In [1]: import numpy as np

In [2]: np.set_printoptions(precision=2, suppress=True, linewidth=120)

In [3]: rng = np.random.default_rng(577468)

In [4]: lab = rng.integers(0, 2, 9)

In [5]: M = np.triu((lab[:, None] == lab) & (rng.random((9, 9)) < 0.8), 1).astype(int)

In [6]: M += M.T

In [7]: M
Out[7]: 
array([[0, 0, 0, 0, 0, 0, 0, 0, 1],
       [0, 0, 1, 1, 0, 0, 0, 1, 0],
       [0, 1, 0, 1, 1, 1, 1, 1, 0],
       [0, 1, 1, 0, 1, 0, 1, 1, 0],
       [0, 0, 1, 1, 0, 1, 0, 1, 0],
       [0, 0, 1, 0, 1, 0, 1, 1, 0],
       [0, 0, 1, 1, 0, 1, 0, 1, 0],
       [0, 1, 1, 1, 1, 1, 1, 0, 0],
       [1, 0, 0, 0, 0, 0, 0, 0, 0]])

In [8]: np.abs(np.diag(np.linalg.qr(M)[1])) > 1e-9
Out[8]: array([ True,  True,  True,  True,  True,  True, False,  True,  True])

In [9]: print(np.linalg.lstsq(M[:-1].T, M[-1])[2])
7

In [10]: try:
    ...:     np.linalg.inv(M)
    ...: except np.linalg.LinAlgError as e:
    ...:     print("failed:", e)
    ...: 
failed: Singular matrix

In [11]: E = np.loadtxt("test7.csv", delimiter=",")

In [12]: E
Out[12]: 
array([[ 18.25,  -0.34,   1.86,  -7.51,  -2.63],
       [ 13.02,  -5.4 ,  -5.54,  -9.12,   9.35],
       [ 16.73,  -3.42,  -2.44,  -9.15,   4.35],
       [ -1.18,   7.08,   9.27,   5.63, -15.19],
       [  1.87,  -7.09,  -9.19,  -5.9 ,  15.07],
       [ 14.56,  -4.77,  -4.5 ,  -9.27,   7.68],
       [  2.53,  -7.08,  -9.1 ,  -6.16,  14.93],
       [  2.71,  -7.07,  -9.07,  -6.23,  14.89],
       [  1.04,  -7.08,  -9.29,  -5.57,  15.21],
       [  7.07,  -6.75,  -8.09,  -7.73,  13.39]])

In [13]: left, sv, Vh = np.linalg.svd(E)

In [14]: np.argmax(sv[:-1] / (sv[1:] + 1e-6)) + 1
Out[14]: np.int64(2)

In [15]: other = left[:, :2] @ np.diag(sv[:2]) @ Vh[:2]

In [16]: other
Out[16]: 
array([[ 18.25,  -0.34,   1.86,  -7.51,  -2.63],
       [ 13.02,  -5.4 ,  -5.54,  -9.12,   9.35],
       [ 16.73,  -3.42,  -2.44,  -9.15,   4.35],
       [ -1.18,   7.08,   9.27,   5.63, -15.19],
       [  1.87,  -7.09,  -9.19,  -5.9 ,  15.07],
       [ 14.56,  -4.77,  -4.5 ,  -9.27,   7.68],
       [  2.53,  -7.08,  -9.1 ,  -6.16,  14.93],
       [  2.71,  -7.07,  -9.07,  -6.23,  14.89],
       [  1.04,  -7.08,  -9.29,  -5.57,  15.21],
       [  7.07,  -6.75,  -8.09,  -7.73,  13.39]])

In [17]: rk = np.linalg.matrix_rank(E)

In [18]: rk
Out[18]: np.int64(2)

In [19]: ns = np.linalg.svd(E)[2][rk:].T

In [20]: [int(np.linalg.matrix_rank(E[:i])) for i in range(1, len(E) + 1)]
Out[20]: [1, 2, 2, 2, 2, 2, 2, 2, 2, 2]

In [21]: np.allclose(E @ ns, 0)
Out[21]: True

In [22]: [int(np.linalg.matrix_rank(np.delete(E, i, axis=0))) for i in range(10)]
Out[22]: [2, 2, 2, 2, 2, 2, 2, 2, 2, 2]

In [23]: basis = E[[8, 1]].astype(float)

In [24]: for _ in range(3):
    ...:     lab = np.linalg.norm(E[:, None] - basis, axis=-1).argmin(axis=1)
    ...:     basis = np.array([E[lab == j].mean(axis=0) for j in range(2)])
    ...: 

In [25]: lab
Out[25]: array([1, 1, 1, 1, 0, 1, 0, 0, 0, 0])

In [26]: basis[1] - basis[0]
Out[26]: array([  9.23,   5.65,   8.68,   0.44, -13.98])

In [27]: Ac = E - E.mean(axis=0)

In [28]: vecs = np.linalg.svd(Ac)[2][:2]

In [29]: other = Ac - Ac @ vecs.T @ vecs

In [30]: np.round(other.std(axis=0), 2) + 0
Out[30]: array([0., 0., 0., 0., 0.])

In [31]: print((Ac @ vecs.T).std(axis=0))
[12.21  7.54]

In [32]: ang = np.deg2rad(45)

In [33]: m1 = np.eye(10)

In [34]: m1[np.ix_([1, 3], [1, 3])] = [[np.cos(ang), -np.sin(ang)], [np.sin(ang), np.cos(ang)]]

In [35]: m1
Out[35]: 
array([[ 1.  ,  0.  ,  0.  ,  0.  ,  0.  ,  0.  ,  0.  ,  0.  ,  0.  ,  0.  ],
       [ 0.  ,  0.71,  0.  , -0.71,  0.  ,  0.  ,  0.  ,  0.  ,  0.  ,  0.  ],
       [ 0.  ,  0.  ,  1.  ,  0.  ,  0.  ,  0.  ,  0.  ,  0.  ,  0.  ,  0.  ],
       [ 0.  ,  0.71,  0.  ,  0.71,  0.  ,  0.  ,  0.  ,  0.  ,  0.  ,  0.  ],
       [ 0.  ,  0.  ,  0.  ,  0.  ,  1.  ,  0.  ,  0.  ,  0.  ,  0.  ,  0.  ],
       [ 0.  ,  0.  ,  0.  ,  0.  ,  0.  ,  1.  ,  0.  ,  0.  ,  0.  ,  0.  ],
       [ 0.  ,  0.  ,  0.  ,  0.  ,  0.  ,  0.  ,  1.  ,  0.  ,  0.  ,  0.  ],
       [ 0.  ,  0.  ,  0.  ,  0.  ,  0.  ,  0.  ,  0.  ,  1.  ,  0.  ,  0.  ],
       [ 0.  ,  0.  ,  0.  ,  0.  ,  0.  ,  0.  ,  0.  ,  0.  ,  1.  ,  0.  ],
       [ 0.  ,  0.  ,  0.  ,  0.  ,  0.  ,  0.  ,  0.  ,  0.  ,  0.  ,  1.  ]])

In [36]: print(np.linalg.svd(m1, compute_uv=False))
[1. 1. 1. 1. 1. 1. 1. 1. 1. 1.]

In [37]: np.round(m1.T @ m1, 2) + 0
Out[37]: 
array([[1., 0., 0., 0., 0., 0., 0., 0., 0., 0.],
       [0., 1., 0., 0., 0., 0., 0., 0., 0., 0.],
       [0., 0., 1., 0., 0., 0., 0., 0., 0., 0.],
       [0., 0., 0., 1., 0., 0., 0., 0., 0., 0.],
       [0., 0., 0., 0., 1., 0., 0., 0., 0., 0.],
       [0., 0., 0., 0., 0., 1., 0., 0., 0., 0.],
       [0., 0., 0., 0., 0., 0., 1., 0., 0., 0.],
       [0., 0., 0., 0., 0., 0., 0., 1., 0., 0.],
       [0., 0., 0., 0., 0., 0., 0., 0., 1., 0.],
       [0., 0., 0., 0., 0., 0., 0., 0., 0., 1.]])

In [38]: print(np.linalg.norm(m1, axis=0))
[1. 1. 1. 1. 1. 1. 1. 1. 1. 1.]

In [39]: print(np.round(m1 @ m1.T, 2) + 0)
[[1. 0. 0. 0. 0. 0. 0. 0. 0. 0.]
 [0. 1. 0. 0. 0. 0. 0. 0. 0. 0.]
 [0. 0. 1. 0. 0. 0. 0. 0. 0. 0.]
 [0. 0. 0. 1. 0. 0. 0. 0. 0. 0.]
 [0. 0. 0. 0. 1. 0. 0. 0. 0. 0.]
 [0. 0. 0. 0. 0. 1. 0. 0. 0. 0.]
 [0. 0. 0. 0. 0. 0. 1. 0. 0. 0.]
 [0. 0. 0. 0. 0. 0. 0. 1. 0. 0.]
 [0. 0. 0. 0. 0. 0. 0. 0. 1. 0.]
 [0. 0. 0. 0. 0. 0. 0. 0. 0. 1.]]

In [40]: (np.linalg.matrix_power((m1 != 0) + (m1.T != 0) + np.eye(10), 10) > 0).astype(int)
Out[40]: 
array([[1, 0, 0, 0, 0, 0, 0, 0, 0, 0],
       [0, 1, 0, 1, 0, 0, 0, 0, 0, 0],
       [0, 0, 1, 0, 0, 0, 0, 0, 0, 0],
       [0, 1, 0, 1, 0, 0, 0, 0, 0, 0],
       [0, 0, 0, 0, 1, 0, 0, 0, 0, 0],
       [0, 0, 0, 0, 0, 1, 0, 0, 0, 0],
       [0, 0, 0, 0, 0, 0, 1, 0, 0, 0],
       [0, 0, 0, 0, 0, 0, 0, 1, 0, 0],
       [0, 0, 0, 0, 0, 0, 0, 0, 1, 0],
       [0, 0, 0, 0, 0, 0, 0, 0, 0, 1]])

In [41]: x = np.array([-1, -3, 5, 2, -2, -5, 2, 2, 3, 0])

In [42]: np.round(np.linalg.det(m1), 2)
Out[42]: np.float64(1.0)

In [43]: print([p for p in range(1, 25) if np.allclose(np.linalg.matrix_power(m1, p), np.eye(10))])
[8, 16, 24]

In [44]: np.linalg.inv(m1)
Out[44]: 
array([[ 1.  ,  0.  ,  0.  ,  0.  ,  0.  ,  0.  ,  0.  ,  0.  ,  0.  ,  0.  ],
       [ 0.  ,  0.71,  0.  ,  0.71,  0.  ,  0.  ,  0.  ,  0.  ,  0.  ,  0.  ],
       [ 0.  ,  0.  ,  1.  ,  0.  ,  0.  ,  0.  ,  0.  ,  0.  ,  0.  ,  0.  ],
       [ 0.  , -0.71,  0.  ,  0.71,  0.  ,  0.  ,  0.  ,  0.  ,  0.  ,  0.  ],
       [ 0.  ,  0.  ,  0.  ,  0.  ,  1.  ,  0.  ,  0.  ,  0.  ,  0.  ,  0.  ],
       [ 0.  ,  0.  ,  0.  ,  0.  ,  0.  ,  1.  ,  0.  ,  0.  ,  0.  ,  0.  ],
       [ 0.  ,  0.  ,  0.  ,  0.  ,  0.  ,  0.  ,  1.  ,  0.  ,  0.  ,  0.  ],
       [ 0.  ,  0.  ,  0.  ,  0.  ,  0.  ,  0.  ,  0.  ,  1.  ,  0.  ,  0.  ],
       [ 0.  ,  0.  ,  0.  ,  0.  ,  0.  ,  0.  ,  0.  ,  0.  ,  1.  ,  0.  ],
       [ 0.  ,  0.  ,  0.  ,  0.  ,  0.  ,  0.  ,  0.  ,  0.  ,  0.  ,  1.  ]])

In [45]: other = m1 / np.linalg.norm(m1, axis=1, keepdims=True)

In [46]: G = other @ other.T

In [47]: (G - 2 * np.eye(10)).round(6).argmax(axis=1)
Out[47]: array([1, 0, 0, 0, 0, 0, 0, 0, 0, 0])

In [48]: print(np.linalg.norm(other, axis=1))
[1. 1. 1. 1. 1. 1. 1. 1. 1. 1.]

In [49]: (np.abs(G) > 0.9).astype(int)
Out[49]: 
array([[1, 0, 0, 0, 0, 0, 0, 0, 0, 0],
       [0, 1, 0, 0, 0, 0, 0, 0, 0, 0],
       [0, 0, 1, 0, 0, 0, 0, 0, 0, 0],
       [0, 0, 0, 1, 0, 0, 0, 0, 0, 0],
       [0, 0, 0, 0, 1, 0, 0, 0, 0, 0],
       [0, 0, 0, 0, 0, 1, 0, 0, 0, 0],
       [0, 0, 0, 0, 0, 0, 1, 0, 0, 0],
       [0, 0, 0, 0, 0, 0, 0, 1, 0, 0],
       [0, 0, 0, 0, 0, 0, 0, 0, 1, 0],
       [0, 0, 0, 0, 0, 0, 0, 0, 0, 1]])

In [50]: K = np.array([[3.0, 0.0, -2.0, 0.0],
    ...:     [4.0, 1.0, -4.0, 0.0],
    ...:     [4.0, 4.0, -7.0, 0.0],
    ...:     [6.0, 0.0, -2.0, -3.0]])

In [51]: vals, vecs = np.linalg.eig(K)

In [52]: np.sort(np.linalg.eigvals(K @ K))
Out[52]: array([1., 1., 9., 9.])

In [53]: np.sort(np.linalg.eigvals(K.T))
Out[53]: array([-3., -3., -1.,  1.])

In [54]: np.sort(np.linalg.eigvals(np.linalg.inv(K)))
Out[54]: array([-1.  , -0.33, -0.33,  1.  ])

In [55]: G = K.T @ K

In [56]: np.linalg.svd(K, compute_uv=False) ** 2
Out[56]: array([149.28,  24.39,   2.32,   0.01])

In [57]: np.linalg.matrix_rank(G)
Out[57]: np.int64(4)

In [58]: print(np.allclose(G, G.T))
True

In [59]: np.trace(G), (K ** 2).sum()
Out[59]: (np.float64(176.0), np.float64(176.0))

In [60]: np.linalg.eigvalsh(G)[::-1]
Out[60]: array([149.28,  24.39,   2.32,   0.01])

In [61]: np.linalg.eigvals(K)
Out[61]: array([-3., -3., -1.,  1.])

In [62]: round(np.linalg.eigvals(K).sum().real, 2)
Out[62]: np.float64(-6.0)

In [63]: np.einsum("ii->", K)
Out[63]: np.float64(-6.0)

In [64]: round(float(np.linalg.det(K[::-1])), 2)
Out[64]: -9.0

In [65]: np.round(np.linalg.det(K.T), 2)
Out[65]: np.float64(-9.0)

In [66]: print(np.kron(np.eye(2, dtype=int), K))
[[ 3.  0. -2.  0.  0.  0. -0.  0.]
 [ 4.  1. -4.  0.  0.  0. -0.  0.]
 [ 4.  4. -7.  0.  0.  0. -0.  0.]
 [ 6.  0. -2. -3.  0.  0. -0. -0.]
 [ 0.  0. -0.  0.  3.  0. -2.  0.]
 [ 0.  0. -0.  0.  4.  1. -4.  0.]
 [ 0.  0. -0.  0.  4.  4. -7.  0.]
 [ 0.  0. -0. -0.  6.  0. -2. -3.]]

In [67]: np.einsum("ij,ji->", K, K)
Out[67]: np.float64(20.0)

In [68]: q = K.astype(float).copy()

In [69]: for j in range(4):
    ...:     q[:, j] -= q[:, :j] @ (q[:, :j].T @ q[:, j])
    ...:     q[:, j] /= np.linalg.norm(q[:, j])
    ...: 

In [70]: print(np.round(q.T @ K, 2) + 0)
[[ 8.77  2.28 -7.07 -2.05]
 [ 0.    3.44 -4.63  1.36]
 [ 0.    0.    1.29 -1.7 ]
 [ 0.    0.    0.    0.23]]

In [71]: x = np.array([-5, 0, 1, 2])

In [72]: target = K @ x

In [73]: target
Out[73]: array([-17., -24., -27., -38.])

In [74]: print(np.linalg.solve(K, K[:, 1]))
[ 0.  1. -0.  0.]

In [75]: print(np.round(np.linalg.solve(K, target), 2) + 0)
[-5.  0.  1.  2.]

In [76]: data = np.array([[0.7, -0.4, -0.9, -1.0, 0.2],
    ...:     [0.2, -0.3, 0.7, -0.1, -1.4],
    ...:     [0.8, -1.6, -0.9, -0.2, -0.3],
    ...:     [0.8, 2.5, 0.7, 0.1, 0.2],
    ...:     [0.6, 1.3, -0.3, 0.4, 1.4],
    ...:     [-1.5, 0.1, -0.1, 0.3, 0.7],
    ...:     [0.7, -1.4, -1.1, 0.1, -0.6],
    ...:     [-1.5, -0.2, 0.4, -0.5, 0.5],
    ...:     [0.2, -1.4, 0.5, 1.5, 0.3],
    ...:     [0.3, 0.5, 0.4, 0.3, -0.9]])

In [77]: x = np.array([2, 1, 2, 2, 0])

In [78]: target = data @ x

In [79]: print(np.round(np.linalg.solve(data.T @ data, data.T @ target), 2) + 0)
[2. 1. 2. 2. 0.]

In [80]: try:
    ...:     np.linalg.solve(data, target)
    ...: except np.linalg.LinAlgError as e:
    ...:     print(repr(e))
    ...: 
LinAlgError('Last 2 dimensions of the array must be square')

In [81]: target = target + 0.05 * rng.normal(size=10)

In [82]: target
Out[82]: array([-2.75,  1.31, -2.17,  5.69,  2.69, -2.47, -1.95, -3.48,  3.02,  2.48])

In [83]: b, *_ = np.linalg.lstsq(data, target)

In [84]: b.round()
Out[84]: array([ 2.,  1.,  2.,  2., -0.])

In [85]: print(np.round(data.T @ (target - data @ b), 2) + 0)
[0. 0. 0. 0. 0.]

In [86]: b
Out[86]: array([ 2.  ,  1.01,  1.95,  2.03, -0.02])

In [87]: Ac = data - data.mean(axis=0)

In [88]: left, sv, Vh = np.linalg.svd(Ac, full_matrices=False)

In [89]: print(round(float((sv ** 2).sum() ** 2 / (sv ** 4).sum()), 2))
3.21

In [90]: print(np.linalg.matrix_rank(Ac))
5

In [91]: np.searchsorted(np.cumsum(sv ** 2) / (sv ** 2).sum(), 0.9) + 1
Out[91]: np.int64(4)

In [92]: np.abs(Vh[0]).argmax()
Out[92]: np.int64(1)

In [93]: print(np.abs(left[:, 0]).argmax())
3

In [94]: Ac = data - data.mean(axis=0)

In [95]: vecs = np.linalg.svd(Ac)[2][:4]

In [96]: other = Ac - Ac @ vecs.T @ vecs

In [97]: np.round(np.cov(Ac @ vecs.T, rowvar=False), 2) + 0
Out[97]: 
array([[1.88, 0.  , 0.  , 0.  ],
       [0.  , 0.92, 0.  , 0.  ],
       [0.  , 0.  , 0.67, 0.  ],
       [0.  , 0.  , 0.  , 0.5 ]])

In [98]: print(other.std(axis=0))
[0.08 0.07 0.17 0.11 0.1 ]

In [99]: (Ac @ vecs.T).std(axis=0)
Out[99]: array([1.3 , 0.91, 0.78, 0.67])

In [100]: X = np.loadtxt("out18.csv", delimiter=",")

In [101]: X.round(2) + 0
Out[101]: 
array([[ 0.52, -0.98,  1.08, -0.34, -0.04,  0.11, -0.06, -0.96, -0.47,  0.41, -0.33, -0.23],
       [ 0.39,  0.05, -0.03, -0.11, -0.16, -0.8 , -0.74,  0.09, -0.01,  1.04,  0.71,  1.02],
       [-0.52, -0.48,  0.48, -0.72, -0.59, -0.88, -0.07,  0.07,  1.03, -0.73,  0.17, -0.05],
       [ 0.65, -0.5 ,  0.43,  0.37,  1.32, -0.26,  0.5 ,  0.58,  0.39, -0.28,  0.62, -0.01],
       [ 0.33, -0.56, -0.91,  0.29,  0.39, -0.26, -0.63, -0.78, -0.04, -0.95, -0.41,  0.61],
       [ 0.52,  1.1 ,  0.61, -0.42,  0.16,  0.53, -0.68, -0.49,  0.1 , -0.72,  0.66, -0.01],
       [ 0.85,  0.7 , -0.21,  0.43, -0.25, -1.06,  0.44, -0.58,  0.32,  0.18, -0.3 , -0.79],
       [-0.2 ,  0.  , -0.36, -0.46,  0.79,  0.43, -0.54, -0.3 ,  1.19,  0.82, -0.42, -0.42],
       [-0.59, -0.41, -0.53,  0.14,  0.08, -0.13, -0.21, -0.56, -0.39,  0.09,  1.32, -0.95],
       [-0.98,  0.43,  0.46,  0.54,  0.42, -0.14,  0.71, -1.  ,  0.23,  0.14,  0.09,  0.77],
       [-0.33,  0.4 , -0.15, -1.21,  0.86, -0.75,  0.18,  0.07, -0.88, -0.06, -0.33, -0.08],
       [-0.59,  0.17,  0.71,  0.89,  0.32, -0.51, -1.13,  0.39, -0.27, -0.07, -0.5 , -0.45]])

In [102]: u = np.array([1, -3, 3, -2, -3, 0, -2, -2, 0, -3, 3, -3])

In [103]: other = X + np.outer(u, np.eye(12)[6])

In [104]: other.round(2) + 0
Out[104]: 
array([[ 0.52, -0.98,  1.08, -0.34, -0.04,  0.11,  0.94, -0.96, -0.47,  0.41, -0.33, -0.23],
       [ 0.39,  0.05, -0.03, -0.11, -0.16, -0.8 , -3.74,  0.09, -0.01,  1.04,  0.71,  1.02],
       [-0.52, -0.48,  0.48, -0.72, -0.59, -0.88,  2.93,  0.07,  1.03, -0.73,  0.17, -0.05],
       [ 0.65, -0.5 ,  0.43,  0.37,  1.32, -0.26, -1.5 ,  0.58,  0.39, -0.28,  0.62, -0.01],
       [ 0.33, -0.56, -0.91,  0.29,  0.39, -0.26, -3.63, -0.78, -0.04, -0.95, -0.41,  0.61],
       [ 0.52,  1.1 ,  0.61, -0.42,  0.16,  0.53, -0.68, -0.49,  0.1 , -0.72,  0.66, -0.01],
       [ 0.85,  0.7 , -0.21,  0.43, -0.25, -1.06, -1.56, -0.58,  0.32,  0.18, -0.3 , -0.79],
       [-0.2 ,  0.  , -0.36, -0.46,  0.79,  0.43, -2.54, -0.3 ,  1.19,  0.82, -0.42, -0.42],
       [-0.59, -0.41, -0.53,  0.14,  0.08, -0.13, -0.21, -0.56, -0.39,  0.09,  1.32, -0.95],
       [-0.98,  0.43,  0.46,  0.54,  0.42, -0.14, -2.29, -1.  ,  0.23,  0.14,  0.09,  0.77],
       [-0.33,  0.4 , -0.15, -1.21,  0.86, -0.75,  3.18,  0.07, -0.88, -0.06, -0.33, -0.08],
       [-0.59,  0.17,  0.71,  0.89,  0.32, -0.51, -4.13,  0.39, -0.27, -0.07, -0.5 , -0.45]])
